% python3 -q
>>> import numpy as np
>>> from numpy import linalg as LA
>>> np.set_printoptions(precision=2, suppress=True, linewidth=120)
>>> W0 = np.loadtxt("run0.csv", delimiter=",")
>>> W0
array([[-3.03, -2.  ,  2.01,  1.01],
       [-3.  , -2.01,  2.02,  1.02],
       [-2.98, -2.05,  2.  ,  1.  ],
       [-3.01, -2.02,  2.  ,  0.99],
       [-3.03, -1.98,  2.01,  1.  ],
       [-2.99, -1.99,  1.99,  0.98],
       [-3.  , -1.99,  2.01,  1.03],
       [-3.01, -1.96,  1.99,  1.01],
       [ 1.99, -2.98, -1.03,  1.96],
       [ 2.03, -2.99, -1.  ,  1.99],
       [ 2.04, -3.  , -1.02,  2.02],
       [ 2.01, -2.99, -1.03,  2.01],
       [ 1.97, -3.01, -1.01,  2.02],
       [ 2.  , -3.02, -1.01,  1.99],
       [ 2.01, -3.01, -1.02,  2.01],
       [ 2.  , -3.04, -0.98,  2.04]])
>>> cov = np.cov(W0, rowvar=False)
>>> np.corrcoef(W0.T)
array([[ 1., -1., -1.,  1.],
       [-1.,  1.,  1., -1.],
       [-1.,  1.,  1., -1.],
       [ 1., -1., -1.,  1.]])
>>> np.median(W0, axis=0)
array([-0.51, -2.51,  0.51,  1.5 ])
>>> np.polyfit(W0[:, 2], W0[:, 3], 1)
array([-0.33,  1.67])
>>> cov
array([[ 6.7 , -1.34, -4.03,  1.34],
       [-1.34,  0.27,  0.81, -0.27],
       [-4.03,  0.81,  2.43, -0.8 ],
       [ 1.34, -0.27, -0.8 ,  0.27]])
>>> np.argsort(-W0.std(axis=0).round(6), kind="stable")
array([0, 2, 1, 3])
>>> J = np.load("w.npy")
>>> J
array([[1.  , 0.7 , 0.49, 0.34],
       [0.7 , 1.  , 0.7 , 0.49],
       [0.49, 0.7 , 1.  , 0.7 ],
       [0.34, 0.49, 0.7 , 1.  ]])
>>> A2 = LA.inv(J)
>>> np.round(J @ A2, 2) + 0
array([[1., 0., 0., 0.],
       [0., 1., 0., 0.],
       [0., 0., 1., 0.],
       [0., 0., 0., 1.]])
>>> np.allclose(A2, J.T)
False
>>> (np.abs(A2) > 1e-9).astype(int)
array([[1, 1, 1, 1],
       [1, 1, 1, 1],
       [1, 1, 1, 1],
       [1, 1, 1, 1]])
>>> A2
array([[ 1.96, -1.37, -0.01,  0.01],
       [-1.37,  2.92, -1.37, -0.01],
       [-0.01, -1.37,  2.92, -1.37],
       [ 0.01, -0.01, -1.37,  1.96]])
>>> W1 = np.array([[-6, 0, 3], [7, -1, -4], [5, 4, 7], [-2, 2, -8]])
>>> b = np.array([1, 0, 0])
>>> hid = np.maximum(J @ W1 + b, 0)
>>> (hid > 0).astype(int)
array([[1, 1, 1],
       [1, 1, 0],
       [1, 1, 1],
       [1, 1, 0]])
>>> hid
array([[1.67, 1.94, 0.91],
       [6.32, 2.78, 0.  ],
       [6.56, 4.7 , 0.07],
       [3.89, 4.31, 0.  ]])
>>> (hid > 0).mean(axis=0)
array([1. , 1. , 0.5])
>>> LA.matrix_rank(hid)
np.int64(3)
>>> C = np.array([[1, 1], [0, 0], [1, 3]])
>>> W1 @ C
array([[ -3,   3],
       [  3,  -5],
       [ 12,  26],
       [-10, -26]])
>>> (hid @ C).round(6).argmax(axis=1)
array([1, 0, 1, 0])
>>> C = W0[[12, 14]].astype(float)
>>> for _ in range(6):
...     labels = LA.norm(W0[:, None] - C, axis=-1).argmin(axis=1)
...     C = np.array([W0[labels == j].mean(axis=0) for j in range(2)])
... 
>>> labels
array([0, 0, 0, 0, 0, 0, 0, 0, 1, 1, 1, 1, 1, 1, 1, 1])
>>> C
array([[-3.01, -2.  ,  2.  ,  1.01],
       [ 2.01, -3.  , -1.01,  2.  ]])
>>> np.bincount(labels)
array([8, 8])
>>> C = np.array([[4, 1, 3, 5, 5], [0, -4, -5, 5, 3]])
>>> mat = np.repeat(C, 15 // 2, axis=0)
>>> rng = np.random.default_rng(647506)
>>> mat = mat + 0.1 * rng.normal(size=mat.shape)
>>> mat
array([[ 4.07,  0.88,  2.9 ,  4.88,  4.87],
       [ 3.92,  0.88,  2.86,  4.88,  4.99],
       [ 3.99,  1.04,  3.1 ,  5.03,  4.91],
       [ 3.75,  1.1 ,  2.99,  5.01,  5.24],
       [ 3.78,  0.91,  3.07,  5.03,  5.08],
       [ 3.87,  0.77,  3.  ,  4.94,  4.85],
       [ 3.98,  0.82,  3.06,  5.16,  5.11],
       [-0.14, -4.06, -5.  ,  4.94,  2.78],
       [-0.13, -3.85, -5.04,  4.98,  2.97],
       [-0.02, -4.04, -4.76,  4.86,  2.96],
       [ 0.02, -3.99, -4.95,  4.98,  2.85],
       [-0.04, -4.06, -4.99,  4.91,  2.86],
       [ 0.15, -4.02, -4.89,  5.05,  3.07],
       [ 0.1 , -4.11, -4.98,  5.05,  2.96]])
>>> Xc = (mat - mat.mean(axis=0)) / mat.std(axis=0)
>>> Xc.std(axis=0)
array([1., 1., 1., 1., 1.])
>>> np.argwhere(np.abs(Xc) > 2)
array([[6, 3]])
>>> b = LA.lstsq(np.delete(Xc, 2, axis=1), Xc[:, 2])[0]
>>> b.round(2) + 0
array([0.4 , 0.54, 0.  , 0.07])
>>> x = np.array([3, -3, 2, 3, 1])
>>> target = mat @ x
>>> LA.lstsq(mat, target)[0]
array([ 3., -3.,  2.,  3.,  1.])
>>> LA.solve(mat.T @ mat, mat.T @ target)
array([ 3., -3.,  2.,  3.,  1.])
>>> np.round(LA.pinv(mat) @ mat, 2) + 0
array([[1., 0., 0., 0., 0.],
       [0., 1., 0., 0., 0.],
       [0., 0., 1., 0., 0.],
       [0., 0., 0., 1., 0.],
       [0., 0., 0., 0., 1.]])
>>> target = target + 0.02 * rng.normal(size=14)
>>> target
array([34.85, 34.44, 35.  , 34.21, 34.96, 34.97, 36.19, 19.34, 18.97, 20.01, 19.93, 19.66, 21.  , 20.77])
>>> b, *_ = LA.lstsq(mat, target)
>>> np.round(mat.T @ (target - mat @ b), 2) + 0
array([0., 0., 0., 0., 0.])
>>> b.round()
array([ 3., -3.,  2.,  3.,  1.])
>>> [round(float(LA.norm(LA.solve(mat.T @ mat + lam * np.eye(5), mat.T @ target))), 2) for lam in (0, 1, 10, 100)]
[5.68, 4.26, 4.15, 3.64]
>>> Xc = mat - mat.mean(axis=0)
>>> evecs = LA.svd(Xc)[2][:2]
>>> A2 = Xc - Xc @ evecs.T @ evecs
>>> LA.norm(A2, axis=1).round(6).argmax()
np.int64(6)
>>> A2.std(axis=0)
array([0.06, 0.07, 0.05, 0.07, 0.06])
>>> round(LA.norm(A2) / LA.norm(Xc), 2)
np.float64(0.03)
>>> mat.sum(axis=0)
array([ 27.31, -21.73, -13.62,  69.67,  55.49])
>>> mat.shape
(14, 5)
>>> np.unravel_index(np.abs(mat).argmax(), mat.shape)
(np.int64(3), np.int64(4))
>>> D = LA.norm(mat[:, None] - mat[None], axis=-1)
>>> D[5]
array([ 0.26,  0.24,  0.33,  0.53,  0.31,  0.  ,  0.37, 10.38, 10.28, 10.11, 10.24, 10.32, 10.11, 10.26])
>>> np.unravel_index(D.round(6).argmax(), D.shape)
(np.int64(2), np.int64(7))
>>> D.mean(axis=1).argmax()
np.int64(3)
>>> LA.norm(mat - mat.mean(axis=0), axis=1)
array([5.12, 5.05, 5.33, 5.25, 5.2 , 5.07, 5.23, 5.32, 5.21, 5.05, 5.17, 5.26, 5.05, 5.19])
>>> feats = np.load("dump.npy")
>>> feats
array([[-2.94, -0.24, -1.61,  1.19, -1.77,  2.78, -1.2 ],
       [-2.61, -0.62, -1.65,  1.19, -2.06,  2.81, -1.23],
       [-3.56,  0.66, -1.41,  1.11, -0.97,  2.56, -1.07],
       [-2.2 ,  3.24,  0.7 , -0.3 ,  2.86, -0.82,  0.48],
       [ 3.21, -3.12, -0.13, -0.12, -2.21, -0.17, -0.05],
       [-1.43,  3.11,  1.01, -0.54,  3.09, -1.39,  0.72],
       [ 2.69, -3.24, -0.46,  0.12, -2.61,  0.39, -0.3 ],
       [ 3.96, -2.2 ,  0.76, -0.72, -0.71, -1.6 ,  0.6 ],
       [ 2.52,  0.72,  1.66, -1.19,  2.13, -2.81,  1.23],
       [ 3.95, -2.27,  0.71, -0.69, -0.8 , -1.53,  0.57],
       [-1.05,  3.  ,  1.14, -0.65,  3.14, -1.62,  0.81],
       [ 2.4 , -3.25, -0.6 ,  0.23, -2.77,  0.65, -0.41],
       [ 3.95, -1.71,  1.02, -0.89, -0.12, -2.  ,  0.79],
       [-0.03, -2.55, -1.43,  0.9 , -3.13,  2.19, -1.04],
       [ 1.04, -3.  , -1.14,  0.65, -3.14,  1.63, -0.82],
       [ 3.66, -2.83,  0.25, -0.39, -1.64, -0.8 ,  0.23],
       [-3.93,  1.62, -1.07,  0.91,  0.01,  2.07, -0.82],
       [-3.96,  2.14, -0.79,  0.74,  0.63,  1.66, -0.63],
       [-1.36, -1.72, -1.64,  1.11, -2.79,  2.65, -1.21],
       [ 3.3 , -0.23,  1.52, -1.16,  1.37, -2.69,  1.14],
       [ 1.46,  1.65,  1.65, -1.12,  2.75, -2.68,  1.21],
       [-0.99, -1.99, -1.6 ,  1.06, -2.92,  2.55, -1.17],
       [-3.81,  2.63, -0.44,  0.51,  1.31,  1.1 , -0.37],
       [ 3.71, -0.95,  1.33, -1.06,  0.69, -2.44,  1.01],
       [ 0.41,  2.35,  1.51, -0.97,  3.07, -2.34,  1.1 ],
       [ 3.93, -1.6 ,  1.07, -0.92,  0.01, -2.08,  0.83],
       [-3.32,  3.07,  0.05,  0.18,  2.1 ,  0.3 , -0.01],
       [ 3.03,  0.13,  1.59, -1.18,  1.68, -2.76,  1.19],
       [-2.07,  3.23,  0.76, -0.35,  2.91, -0.93,  0.53],
       [ 2.4 , -3.25, -0.6 ,  0.23, -2.77,  0.65, -0.41],
       [-0.44, -2.33, -1.51,  0.97, -3.06,  2.36, -1.1 ],
       [ 3.57, -0.68,  1.41, -1.1 ,  0.96, -2.55,  1.07],
       [ 1.67,  1.49,  1.66, -1.14,  2.65, -2.72,  1.22],
       [-3.97,  1.91, -0.92,  0.82,  0.35,  1.85, -0.72]])
>>> Xc = feats - feats.mean(axis=0)
>>> evecs = LA.svd(Xc)[2][:2]
>>> A2 = Xc - Xc @ evecs.T @ evecs
>>> round(LA.norm(A2) / LA.norm(Xc), 2)
np.float64(0.0)
>>> (Xc @ evecs.T).std(axis=0)
array([3.6 , 3.44])
>>> np.diag(evecs.T @ evecs)
array([0.63, 0.42, 0.11, 0.06, 0.4 , 0.32, 0.06])
>>> LA.norm(A2, axis=1).round(6).argmax()
np.int64(0)
>>> np.round(A2.std(axis=0), 2) + 0
array([0., 0., 0., 0., 0., 0., 0.])
